% python3 -q
>>> import numpy as np
>>> np.set_printoptions(precision=3, suppress=True, linewidth=200)
>>> r0 = np.array([7, 5, 8, 7, 3, -1])
>>> v = np.array([0, 0, 2, 3])
>>> X = np.outer(r0, v)
>>> X
array([[ 0,  0, 14, 21],
       [ 0,  0, 10, 15],
       [ 0,  0, 16, 24],
       [ 0,  0, 14, 21],
       [ 0,  0,  6,  9],
       [ 0,  0, -2, -3]])
>>> Y = X / np.sqrt((X ** 2).mean(axis=1, keepdims=True))
>>> X - X.mean(axis=1, keepdims=True)
array([[ -8.75,  -8.75,   5.25,  12.25],
       [ -6.25,  -6.25,   3.75,   8.75],
       [-10.  , -10.  ,   6.  ,  14.  ],
       [ -8.75,  -8.75,   5.25,  12.25],
       [ -3.75,  -3.75,   2.25,   5.25],
       [  1.25,   1.25,  -0.75,  -1.75]])
>>> np.linalg.matrix_rank(Y) == np.linalg.matrix_rank(X)
np.True_
>>> np.linalg.norm(Y, axis=1)
array([2., 2., 2., 2., 2., 2.])
>>> A = np.array([[0, -1, 2, -3, 2, -1],
...     [-1, -6, 0, -2, -2, -5],
...     [2, 0, 0, -1, -6, 0],
...     [-3, -2, -1, -6, 1, -1],
...     [2, -2, -6, 1, -2, 0],
...     [-1, -5, 0, -1, 0, -2]])
>>> A
array([[ 0, -1,  2, -3,  2, -1],
       [-1, -6,  0, -2, -2, -5],
       [ 2,  0,  0, -1, -6,  0],
       [-3, -2, -1, -6,  1, -1],
       [ 2, -2, -6,  1, -2,  0],
       [-1, -5,  0, -1,  0, -2]])
>>> Uu, sig, vt = np.linalg.svd(A, full_matrices=False)
>>> np.round(vt @ vt.T, 3) + 0
array([[1., 0., 0., 0., 0., 0.],
       [0., 1., 0., 0., 0., 0.],
       [0., 0., 1., 0., 0., 0.],
       [0., 0., 0., 1., 0., 0.],
       [0., 0., 0., 0., 1., 0.],
       [0., 0., 0., 0., 0., 1.]])
>>> np.cumsum(sig ** 2) / np.sum(sig ** 2)
array([0.475, 0.761, 0.881, 0.979, 0.993, 1.   ])
>>> np.allclose(Uu * sig @ vt, A)
True
>>> Uu.shape, sig.shape, vt.shape
((6, 6), (6,), (6, 6))
